% ipython --no-banner

In [1]: import numpy as np

In [2]: np.set_printoptions(precision=2, suppress=True, linewidth=120, legacy="1.25")

In [3]: rd = lambda a: np.round(a, 2) + 0

In [4]: A = np.loadtxt("m.csv", delimiter=",")

In [5]: A
Out[5]: 
array([[-10.88, -39.  ,  -3.17,  -7.51,  14.59,  -0.22],
       [  4.09, -19.65,  30.51,  -3.69,  -5.75, -41.01],
       [  4.72, -16.99,  30.12,  -3.21,  -5.22, -41.99],
       [  3.64, -15.7 ,  29.82,  -3.29,  -6.42, -40.65],
       [  7.09, -18.28,  29.45,  -2.89,  -5.46, -41.53],
       [  3.28, -19.05,  28.6 ,  -4.12,  -6.89, -43.99],
       [  4.63, -18.78,  28.6 ,  -3.65,  -4.74, -42.78],
       [-12.38, -37.79,  -3.16,  -6.43,  14.96,   0.17],
       [  4.34, -17.64,  30.1 ,  -4.82,  -6.11, -42.81],
       [-11.74, -38.13,  -3.4 ,  -6.44,  14.26,  -1.36],
       [-12.03, -37.41,  -3.16,  -4.64,  12.56,  -0.06],
       [-13.56, -39.03,  -1.37,  -6.64,  13.96,  -0.14],
       [-11.42, -37.87,  -1.76,  -5.78,  14.67,   0.51],
       [  3.49, -18.09,  29.16,  -3.13,  -6.98, -42.31],
       [-11.52, -39.05,  -2.11,  -3.9 ,  14.14,   0.27],
       [-12.4 , -37.99,  -1.82,  -7.02,  13.76,   1.42],
       [  4.51, -18.03,  30.4 ,  -4.14,  -5.83, -41.24],
       [-11.  , -38.65,  -3.31,  -4.73,  12.86,  -0.02],
       [  3.83, -16.72,  32.08,  -2.93,  -6.  , -41.45],
       [-12.7 , -38.38,  -1.21,  -4.84,  14.17,   0.18],
       [-11.62, -37.59,  -1.17,  -6.2 ,  13.77,  -1.48],
       [  5.6 , -17.5 ,  30.22,  -2.9 ,  -6.84, -41.38],
       [-12.27, -36.77,  -1.06,  -5.43,  16.03,  -0.65],
       [-11.67, -36.91,  -0.45,  -6.1 ,  15.38,  -0.48],
       [-11.87, -38.25,  -3.19,  -4.5 ,  13.31,  -0.75],
       [-11.91, -37.63,  -3.49,  -6.74,  13.99,  -0.47],
       [-12.18, -36.96,  -0.69,  -6.39,  13.42,  -0.86],
       [  3.05, -17.5 ,  30.31,  -5.93,  -5.25, -41.59],
       [-12.81, -38.24,  -3.33,  -6.29,  12.56,  -0.14],
       [  5.09, -19.66,  32.08,  -4.66,  -6.21, -42.23]])

In [6]: cent = A[[26, 2]].astype(float)

In [7]: for _ in range(6):
   ...:     idx = np.linalg.norm(A[:, None] - cent, axis=-1).argmin(axis=1)
   ...:     cent = np.array([A[idx == j].mean(axis=0) for j in range(2)])
   ...: 

In [8]: idx
Out[8]: array([0, 1, 1, 1, 1, 1, 1, 0, 1, 0, 0, 0, 0, 1, 0, 0, 1, 0, 1, 0, 0, 1, 0, 0, 0, 0, 0, 1, 0, 1])

In [9]: np.bincount(idx)
Out[9]: array([17, 13])

In [10]: M = np.loadtxt("arr.csv", delimiter=",")

In [11]: M
Out[11]: 
array([[4., 2., 3., 1., 3., 0.],
       [2., 4., 4., 4., 4., 1.],
       [3., 4., 0., 2., 5., 2.],
       [1., 4., 2., 0., 5., 2.],
       [3., 4., 5., 5., 4., 3.],
       [0., 1., 2., 2., 3., 0.]])

In [12]: rd(np.linalg.eigvalsh(M).min())
Out[12]: -4.69

In [13]: def softmax(z):
    ...:     e = np.exp(z - z.max(axis=-1, keepdims=True))
    ...:     return e / e.sum(axis=-1, keepdims=True)
    ...: 

In [14]: rd(softmax(M[5] + 2))
Out[14]: array([0.03, 0.07, 0.19, 0.19, 0.51, 0.03])

In [15]: rd(softmax(M[5]))
Out[15]: array([0.03, 0.07, 0.19, 0.19, 0.51, 0.03])

In [16]: scores = M @ M.T / np.sqrt(6)

In [17]: rd(softmax(scores)[5] @ M)
Out[17]: array([2.83, 4.  , 4.8 , 4.8 , 4.01, 2.66])

In [18]: rd(softmax(scores))
Out[18]: 
array([[0.  , 0.04, 0.  , 0.  , 0.96, 0.  ],
       [0.  , 0.01, 0.  , 0.  , 0.99, 0.  ],
       [0.  , 0.02, 0.22, 0.  , 0.76, 0.  ],
       [0.  , 0.05, 0.05, 0.1 , 0.8 , 0.  ],
       [0.  , 0.  , 0.  , 0.  , 1.  , 0.  ],
       [0.  , 0.16, 0.  , 0.  , 0.83, 0.  ]])

In [19]: K = np.load("test3.npy")

In [20]: rd(K)
Out[20]: 
array([[-0.14,  0.47,  0.14,  0.07, -0.14,  0.38, -0.75],
       [ 0.76, -0.46,  0.1 ,  0.21, -0.26,  0.17, -0.26],
       [-0.11, -0.04, -0.85,  0.37, -0.22, -0.19, -0.19],
       [-0.17, -0.44,  0.06, -0.41,  0.18, -0.51, -0.56],
       [ 0.06,  0.3 ,  0.24, -0.07, -0.74, -0.53,  0.08],
       [ 0.14,  0.22,  0.27,  0.66,  0.44, -0.47, -0.09],
       [-0.59, -0.49,  0.33,  0.45, -0.28,  0.15,  0.03]])

In [21]: rng = np.random.default_rng(5769)

In [22]: M2 = K + rng.integers(-2, 3, (7, 1)) @ rng.integers(-2, 3, (1, 7))

In [23]: rd(M2)
Out[23]: 
array([[ 1.86,  0.47,  2.14,  2.07, -2.14, -3.62, -0.75],
       [ 2.76, -0.46,  2.1 ,  2.21, -2.26, -3.83, -0.26],
       [ 0.89, -0.04,  0.15,  1.37, -1.22, -2.19, -0.19],
       [-1.17, -0.44, -0.94, -1.41,  1.18,  1.49, -0.56],
       [ 1.06,  0.3 ,  1.24,  0.93, -1.74, -2.53,  0.08],
       [ 2.14,  0.22,  2.27,  2.66, -1.56, -4.47, -0.09],
       [-2.59, -0.49, -1.67, -1.55,  1.72,  4.15,  0.03]])

In [24]: rd(M2 - K)
Out[24]: 
array([[ 2.,  0.,  2.,  2., -2., -4.,  0.],
       [ 2.,  0.,  2.,  2., -2., -4.,  0.],
       [ 1.,  0.,  1.,  1., -1., -2.,  0.],
       [-1.,  0., -1., -1.,  1.,  2.,  0.],
       [ 1.,  0.,  1.,  1., -1., -2.,  0.],
       [ 2.,  0.,  2.,  2., -2., -4.,  0.],
       [-2.,  0., -2., -2.,  2.,  4.,  0.]])

In [25]: feats = np.load("sample14.npy")

In [26]: feats
Out[26]: 
array([[-2, -1,  2,  1],
       [-1, -2, -1,  2],
       [ 2, -1, -2, -1],
       [ 1,  2, -1, -2]])

In [27]: cen = A - A.mean(axis=0)

In [28]: V = np.linalg.svd(cen)[2][:2]

In [29]: M2 = cen - cen @ V.T @ V

In [30]: rd(M2.std(axis=0))
Out[30]: array([0.8 , 0.76, 0.43, 0.89, 0.65, 0.54])

In [31]: rd(np.linalg.norm(M2) / np.linalg.norm(cen))
Out[31]: 0.06

In [32]: rd(np.cov(cen @ V.T, rowvar=False))
Out[32]: 
array([[980.3 ,   0.  ],
       [  0.  ,   1.36]])

In [33]: np.linalg.norm(M2, axis=1).round(6).argmax()
Out[33]: 4

In [34]: np.kron(np.eye(2, dtype=int), feats)
Out[34]: 
array([[-2, -1,  2,  1,  0,  0,  0,  0],
       [-1, -2, -1,  2,  0,  0,  0,  0],
       [ 2, -1, -2, -1,  0,  0,  0,  0],
       [ 1,  2, -1, -2,  0,  0,  0,  0],
       [ 0,  0,  0,  0, -2, -1,  2,  1],
       [ 0,  0,  0,  0, -1, -2, -1,  2],
       [ 0,  0,  0,  0,  2, -1, -2, -1],
       [ 0,  0,  0,  0,  1,  2, -1, -2]])

In [35]: np.einsum("ij,ji->", feats, feats)
Out[35]: 40

In [36]: np.einsum("ii->", feats)
Out[36]: -8

In [37]: rd(np.linalg.det(feats[::-1]))
Out[37]: -12.0

In [38]: rd(np.poly(feats))
Out[38]: array([  1.,   8.,  12., -16., -12.])

In [39]: rd(np.linalg.det(feats.T))
Out[39]: -12.0

In [40]: rd(np.linalg.eigvals(feats).sum().real)
Out[40]: -8.0

In [41]: evals, V = np.linalg.eig(feats)

In [42]: rd(np.sort(np.linalg.eigvals(feats.T)))
Out[42]: array([-5.16, -3.41, -0.59,  1.16])

In [43]: rd(feats @ V[:, 0] - evals[0] * V[:, 0])
Out[43]: array([0., 0., 0., 0.])

In [44]: rd(np.sort(np.linalg.eigvals(feats @ feats)))
Out[44]: array([ 0.34,  1.35, 11.66, 26.65])

In [45]: rd(np.prod(evals))
Out[45]: -12.0

In [46]: mat = np.loadtxt("mat.csv", delimiter=",")

In [47]: mat
Out[47]: 
array([[ 0.,  0., -2.,  2.,  1.,  1.],
       [ 0.,  0., -4.,  3.,  0., -4.],
       [ 2.,  4.,  0.,  2.,  0.,  1.],
       [-2., -3., -2.,  0., -1.,  1.],
       [-1.,  0.,  0.,  1.,  0., -2.],
       [-1.,  4., -1., -1.,  2.,  0.]])

In [48]: # skew-symmetric

In [49]: u = np.array([2, 1, -2])

In [50]: np.cross(mat[0, :3], mat[2, :3])
Out[50]: array([ 8., -4.,  0.])

In [51]: np.array([np.convolve(row, u, "same") for row in mat])
Out[51]: 
array([[  0.,  -4.,   2.,   8.,  -1.,  -1.],
       [  0.,  -8.,   2.,  11., -14.,  -4.],
       [ 10.,   0.,  -4.,   2.,  -2.,   1.],
       [ -8.,  -3.,   4.,   2.,   1.,   3.],
       [ -1.,   2.,   2.,   1.,  -6.,  -2.],
       [  7.,   4., -11.,   5.,   4.,  -4.]])

In [52]: np.correlate(mat[0], mat[2], "full")
Out[52]: array([ 0.,  0., -2.,  2., -3.,  5., -6.,  6.,  8.,  6.,  2.])

In [53]: np.convolve(mat[0], u)
Out[53]: array([ 0.,  0., -4.,  2.,  8., -1., -1., -2.])

In [54]: data = np.load("a.npy")

In [55]: rd(data)
Out[55]: 
array([[ 0.52,  0.07,  0.05,  0.49],
       [ 0.07,  0.86,  0.34, -0.08],
       [ 0.05,  0.34,  0.13, -0.01],
       [ 0.49, -0.08, -0.01,  0.49]])

In [56]: evals, V = np.linalg.eigh(data)

In [57]: vec = np.array([6, 3, 4, 9])

In [58]: rd(np.abs(data).sum(axis=1).max()), rd(np.abs(evals).max())
Out[58]: (1.34, 1.0)

In [59]: rd(V * np.maximum(evals, 0) @ V.T)
Out[59]: 
array([[ 0.52,  0.07,  0.05,  0.49],
       [ 0.07,  0.86,  0.34, -0.08],
       [ 0.05,  0.34,  0.13, -0.01],
       [ 0.49, -0.08, -0.01,  0.49]])

In [60]: rd(np.linalg.eigvalsh(data[1:, 1:]))
Out[60]: array([0.  , 0.48, 1.  ])

In [61]: rd(V * np.abs(evals) @ V.T)
Out[61]: 
array([[ 0.52,  0.07,  0.05,  0.49],
       [ 0.07,  0.86,  0.34, -0.08],
       [ 0.05,  0.34,  0.13, -0.01],
       [ 0.49, -0.08, -0.01,  0.49]])

In [62]: np.unique(data.round(6), axis=0).shape
Out[62]: (4, 4)

In [63]: np.linalg.lstsq(data[:-1].T, data[-1])[2]
Out[63]: 2

In [64]: np.allclose(data[:-1].T @ np.linalg.lstsq(data[:-1].T, data[-1])[0], data[-1])
Out[64]: True

In [65]: rd(np.trace(np.linalg.pinv(data) @ data))
Out[65]: 2.0

In [66]: Uu, sigma, VT = np.linalg.svd(data)

In [67]: np.argmax(sigma[:-1] / (sigma[1:] + 1e-6)) + 1
Out[67]: 2

In [68]: M2 = Uu[:, :2] @ np.diag(sigma[:2]) @ VT[:2]

In [69]: rd(M2)
Out[69]: 
array([[ 0.52,  0.07,  0.05,  0.49],
       [ 0.07,  0.86,  0.34, -0.08],
       [ 0.05,  0.34,  0.13, -0.01],
       [ 0.49, -0.08, -0.01,  0.49]])

In [70]: np.linalg.matrix_rank(M2)
Out[70]: 2

In [71]: rd(np.linalg.norm(data - M2) / np.linalg.norm(data))
Out[71]: 0.0

In [72]: rd(np.abs(data - M2).max())
Out[72]: 0.0

In [73]: rd(np.linalg.norm(data - M2, 2)), rd(sigma[2])
Out[73]: (0.0, 0.0)

In [74]: J = np.load("layer11.npy")

In [75]: rd(J)
Out[75]: 
array([[-0.14, -0.52, -0.34, -0.37, -0.46,  0.12,  0.48],
       [ 0.36, -0.03, -0.58, -0.08,  0.66,  0.24,  0.17],
       [-0.5 ,  0.65, -0.27,  0.1 , -0.14,  0.44,  0.2 ],
       [ 0.14, -0.05,  0.16, -0.5 , -0.09,  0.64, -0.53],
       [ 0.67,  0.24, -0.29,  0.29, -0.56,  0.03, -0.07],
       [ 0.36,  0.36,  0.49, -0.4 ,  0.05,  0.01,  0.59],
       [ 0.07, -0.35,  0.35,  0.6 ,  0.05,  0.57,  0.27]])

In [76]: # keeps lengths

In [77]: C2 = J.T @ J

In [78]: (J @ J.T).shape
Out[78]: (7, 7)

In [79]: np.allclose(C2, C2.T)
Out[79]: True

In [80]: rd(np.linalg.eigvalsh(C2)[::-1])
Out[80]: array([1., 1., 1., 1., 1., 1., 1.])

In [81]: rd(np.trace(C2)), rd((J ** 2).sum())
Out[81]: (7.0, 7.0)
